$ python3 -q
>>> import numpy as np
>>> np.set_printoptions(precision=1, suppress=True, linewidth=140)
>>> def tidy(a):
...     return np.round(a, 1) + 0
... 
>>> mat = np.load("m.npy")
>>> print(mat)
[[  0   0   0   0]
 [ 17  -5   3   2]
 [ -6  -4  -5   5]
 [ 17  -5   3   2]
 [  0   0   0   0]
 [ 17   2  -1  -5]
 [  2  -3  -6   0]
 [  0   0   0   0]
 [  8   1  -1  -5]
 [ -6  -4  -5   5]
 [  3 -10  -1  12]
 [  9   1   0   0]
 [  0   0   0   0]
 [  2  -3  -6   0]
 [  0   0   0   0]
 [ -6  -4  -5   5]
 [  0   0   0   0]
 [ -6  -4  -5   5]
 [  9   1   0   0]
 [  0   0   0   0]
 [ -6  -4  -5   5]
 [  9  -6   4   7]
 [ 17   2  -1  -5]
 [  3 -10  -1  12]
 [  8   1  -1  -5]]
>>> D = np.linalg.norm(mat[:, None] - mat[None], axis=-1)
>>> tidy(D[:5, :5])
array([[ 0. , 18.1, 10.1, 18.1,  0. ],
       [18.1,  0. , 24.6,  0. , 18.1],
       [10.1, 24.6,  0. , 24.6, 10.1],
       [18.1,  0. , 24.6,  0. , 18.1],
       [ 0. , 18.1, 10.1, 18.1,  0. ]])
>>> print(np.flatnonzero(D[4] < D.mean() / 2))
[ 0  4  7 12 14 16 19]
>>> (D + 1e9 * np.eye(25)).round(6).argmin(axis=1)
array([ 4,  3,  9,  1,  0, 22, 13,  0, 24,  2, 23, 18,  0,  6,  0,  2,  0,  2, 11,  0,  2,  1,  5, 10,  8])
>>> Q, R = np.linalg.qr(mat)
>>> tidy(np.abs(np.diag(R)))
array([41.6, 19.8, 13.6,  6.2])
>>> tidy(Q @ R)
array([[  0.,   0.,   0.,   0.],
       [ 17.,  -5.,   3.,   2.],
       [ -6.,  -4.,  -5.,   5.],
       [ 17.,  -5.,   3.,   2.],
       [  0.,   0.,   0.,   0.],
       [ 17.,   2.,  -1.,  -5.],
       [  2.,  -3.,  -6.,   0.],
       [  0.,   0.,   0.,   0.],
       [  8.,   1.,  -1.,  -5.],
       [ -6.,  -4.,  -5.,   5.],
       [  3., -10.,  -1.,  12.],
       [  9.,   1.,   0.,   0.],
       [  0.,   0.,   0.,   0.],
       [  2.,  -3.,  -6.,   0.],
       [  0.,   0.,   0.,   0.],
       [ -6.,  -4.,  -5.,   5.],
       [  0.,   0.,   0.,   0.],
       [ -6.,  -4.,  -5.,   5.],
       [  9.,   1.,   0.,   0.],
       [  0.,   0.,   0.,   0.],
       [ -6.,  -4.,  -5.,   5.],
       [  9.,  -6.,   4.,   7.],
       [ 17.,   2.,  -1.,  -5.],
       [  3., -10.,  -1.,  12.],
       [  8.,   1.,  -1.,  -5.]])
>>> tidy(np.trace(Q @ Q.T))
np.float64(4.0)
>>> tidy(R)
array([[-41.6,   1.8,  -5. ,   4.7],
       [  0. ,  19.8,   5.3, -22.2],
       [  0. ,   0. ,  13.6,   3.8],
       [  0. ,   0. ,   0. ,   6.2]])
